In [1]: import numpy as np

In [2]: from numpy import linalg as LA

In [3]: np.set_printoptions(precision=2, suppress=True, linewidth=140, legacy="1.25")

In [4]: F = np.load("layer17.npy")

In [5]: F.round(2) + 0
Out[5]: 
array([[-0.55,  0.02,  0.18,  0.33,  0.16,  0.06,  0.08, -0.56, -0.45, -0.02],
       [ 0.12, -0.47,  0.09, -0.05, -0.07,  0.04, -0.18, -0.1 , -0.06, -0.84],
       [-0.04, -0.28, -0.19,  0.04,  0.34, -0.84, -0.01,  0.15, -0.2 ,  0.06],
       [ 0.04,  0.53,  0.11, -0.19,  0.67, -0.03, -0.32, -0.12,  0.21, -0.26],
       [-0.2 , -0.17, -0.15, -0.85, -0.04, -0.04,  0.13, -0.39,  0.04,  0.11],
       [ 0.31,  0.31, -0.3 ,  0.15, -0.07, -0.19,  0.67, -0.33,  0.12, -0.29],
       [ 0.35, -0.3 ,  0.22,  0.23,  0.  , -0.14, -0.24, -0.56,  0.44,  0.31],
       [ 0.63,  0.09,  0.23, -0.19,  0.03,  0.05, -0.04, -0.1 , -0.69,  0.14],
       [-0.08,  0.41, -0.22,  0.  , -0.58, -0.33, -0.52, -0.18, -0.1 , -0.09],
       [-0.12,  0.16,  0.81, -0.15, -0.24, -0.35,  0.25,  0.13,  0.13, -0.09]])

In [6]: O, Rm = LA.qr(F)

In [7]: np.abs(np.diag(Rm))
Out[7]: array([1., 1., 1., 1., 1., 1., 1., 1., 1., 1.])

In [8]: np.round(O @ Rm, 2) + 0
Out[8]: 
array([[-0.55,  0.02,  0.18,  0.33,  0.16,  0.06,  0.08, -0.56, -0.45, -0.02],
       [ 0.12, -0.47,  0.09, -0.05, -0.07,  0.04, -0.18, -0.1 , -0.06, -0.84],
       [-0.04, -0.28, -0.19,  0.04,  0.34, -0.84, -0.01,  0.15, -0.2 ,  0.06],
       [ 0.04,  0.53,  0.11, -0.19,  0.67, -0.03, -0.32, -0.12,  0.21, -0.26],
       [-0.2 , -0.17, -0.15, -0.85, -0.04, -0.04,  0.13, -0.39,  0.04,  0.11],
       [ 0.31,  0.31, -0.3 ,  0.15, -0.07, -0.19,  0.67, -0.33,  0.12, -0.29],
       [ 0.35, -0.3 ,  0.22,  0.23,  0.  , -0.14, -0.24, -0.56,  0.44,  0.31],
       [ 0.63,  0.09,  0.23, -0.19,  0.03,  0.05, -0.04, -0.1 , -0.69,  0.14],
       [-0.08,  0.41, -0.22,  0.  , -0.58, -0.33, -0.52, -0.18, -0.1 , -0.09],
       [-0.12,  0.16,  0.81, -0.15, -0.24, -0.35,  0.25,  0.13,  0.13, -0.09]])

In [9]: abs(Rm[0, 0]), round(LA.norm(F[:, 0]), 2)
Out[9]: (1.0, 1.0)

In [10]: Rm.round(2) + 0
Out[10]: 
array([[1., 0., 0., 0., 0., 0., 0., 0., 0., 0.],
       [0., 1., 0., 0., 0., 0., 0., 0., 0., 0.],
       [0., 0., 1., 0., 0., 0., 0., 0., 0., 0.],
       [0., 0., 0., 1., 0., 0., 0., 0., 0., 0.],
       [0., 0., 0., 0., 1., 0., 0., 0., 0., 0.],
       [0., 0., 0., 0., 0., 1., 0., 0., 0., 0.],
       [0., 0., 0., 0., 0., 0., 1., 0., 0., 0.],
       [0., 0., 0., 0., 0., 0., 0., 1., 0., 0.],
       [0., 0., 0., 0., 0., 0., 0., 0., 1., 0.],
       [0., 0., 0., 0., 0., 0., 0., 0., 0., 1.]])

In [11]: O.round(2) + 0
Out[11]: 
array([[-0.55,  0.02,  0.18,  0.33,  0.16,  0.06,  0.08, -0.56, -0.45, -0.02],
       [ 0.12, -0.47,  0.09, -0.05, -0.07,  0.04, -0.18, -0.1 , -0.06, -0.84],
       [-0.04, -0.28, -0.19,  0.04,  0.34, -0.84, -0.01,  0.15, -0.2 ,  0.06],
       [ 0.04,  0.53,  0.11, -0.19,  0.67, -0.03, -0.32, -0.12,  0.21, -0.26],
       [-0.2 , -0.17, -0.15, -0.85, -0.04, -0.04,  0.13, -0.39,  0.04,  0.11],
       [ 0.31,  0.31, -0.3 ,  0.15, -0.07, -0.19,  0.67, -0.33,  0.12, -0.29],
       [ 0.35, -0.3 ,  0.22,  0.23,  0.  , -0.14, -0.24, -0.56,  0.44,  0.31],
       [ 0.63,  0.09,  0.23, -0.19,  0.03,  0.05, -0.04, -0.1 , -0.69,  0.14],
       [-0.08,  0.41, -0.22,  0.  , -0.58, -0.33, -0.52, -0.18, -0.1 , -0.09],
       [-0.12,  0.16,  0.81, -0.15, -0.24, -0.35,  0.25,  0.13,  0.13, -0.09]])

In [12]: np.trace(O @ O.T)
Out[12]: 10.0

In [13]: np.allclose(Rm.T @ Rm, F.T @ F)
Out[13]: True

In [14]: O.shape, Rm.shape
Out[14]: ((10, 10), (10, 10))

In [15]: (F - F.T) / 2
Out[15]: 
array([[ 0.  , -0.05,  0.11,  0.15,  0.18, -0.13, -0.13, -0.6 , -0.18,  0.05],
       [ 0.05,  0.  ,  0.18, -0.29,  0.05, -0.14,  0.06, -0.1 , -0.24, -0.5 ],
       [-0.11, -0.18,  0.  , -0.03,  0.25, -0.27, -0.11, -0.04,  0.01, -0.37],
       [-0.15,  0.29,  0.03,  0.  ,  0.76, -0.09, -0.28,  0.04,  0.1 , -0.05],
       [-0.18, -0.05, -0.25, -0.76,  0.  ,  0.02,  0.06, -0.21,  0.31,  0.18],
       [ 0.13,  0.14,  0.27,  0.09, -0.02,  0.  ,  0.4 , -0.19,  0.23,  0.03],
       [ 0.13, -0.06,  0.11,  0.28, -0.06, -0.4 ,  0.  , -0.26,  0.48,  0.03],
       [ 0.6 ,  0.1 ,  0.04, -0.04,  0.21,  0.19,  0.26,  0.  , -0.26,  0.01],
       [ 0.18,  0.24, -0.01, -0.1 , -0.31, -0.23, -0.48,  0.26,  0.  , -0.11],
       [-0.05,  0.5 ,  0.37,  0.05, -0.18, -0.03, -0.03, -0.01,  0.11,  0.  ]])

In [16]: round(np.abs(LA.eigvals(F)).max(), 2)
Out[16]: 1.0

In [17]: LA.svd(F, compute_uv=False)
Out[17]: array([1., 1., 1., 1., 1., 1., 1., 1., 1., 1.])

In [18]: np.round(LA.pinv(F), 2) + 0
Out[18]: 
array([[-0.55,  0.12, -0.04,  0.04, -0.2 ,  0.31,  0.35,  0.63, -0.08, -0.12],
       [ 0.02, -0.47, -0.28,  0.53, -0.17,  0.31, -0.3 ,  0.09,  0.41,  0.16],
       [ 0.18,  0.09, -0.19,  0.11, -0.15, -0.3 ,  0.22,  0.23, -0.22,  0.81],
       [ 0.33, -0.05,  0.04, -0.19, -0.85,  0.15,  0.23, -0.19,  0.  , -0.15],
       [ 0.16, -0.07,  0.34,  0.67, -0.04, -0.07,  0.  ,  0.03, -0.58, -0.24],
       [ 0.06,  0.04, -0.84, -0.03, -0.04, -0.19, -0.14,  0.05, -0.33, -0.35],
       [ 0.08, -0.18, -0.01, -0.32,  0.13,  0.67, -0.24, -0.04, -0.52,  0.25],
       [-0.56, -0.1 ,  0.15, -0.12, -0.39, -0.33, -0.56, -0.1 , -0.18,  0.13],
       [-0.45, -0.06, -0.2 ,  0.21,  0.04,  0.12,  0.44, -0.69, -0.1 ,  0.13],
       [-0.02, -0.84,  0.06, -0.26,  0.11, -0.29,  0.31,  0.14, -0.09, -0.09]])

In [19]: np.round(F[:, 6] @ F[:, 8], 2)
Out[19]: 0.0

In [20]: np.round(F @ F.T, 2) + 0
Out[20]: 
array([[1., 0., 0., 0., 0., 0., 0., 0., 0., 0.],
       [0., 1., 0., 0., 0., 0., 0., 0., 0., 0.],
       [0., 0., 1., 0., 0., 0., 0., 0., 0., 0.],
       [0., 0., 0., 1., 0., 0., 0., 0., 0., 0.],
       [0., 0., 0., 0., 1., 0., 0., 0., 0., 0.],
       [0., 0., 0., 0., 0., 1., 0., 0., 0., 0.],
       [0., 0., 0., 0., 0., 0., 1., 0., 0., 0.],
       [0., 0., 0., 0., 0., 0., 0., 1., 0., 0.],
       [0., 0., 0., 0., 0., 0., 0., 0., 1., 0.],
       [0., 0., 0., 0., 0., 0., 0., 0., 0., 1.]])

In [21]: LA.norm(F, axis=0)
Out[21]: array([1., 1., 1., 1., 1., 1., 1., 1., 1., 1.])
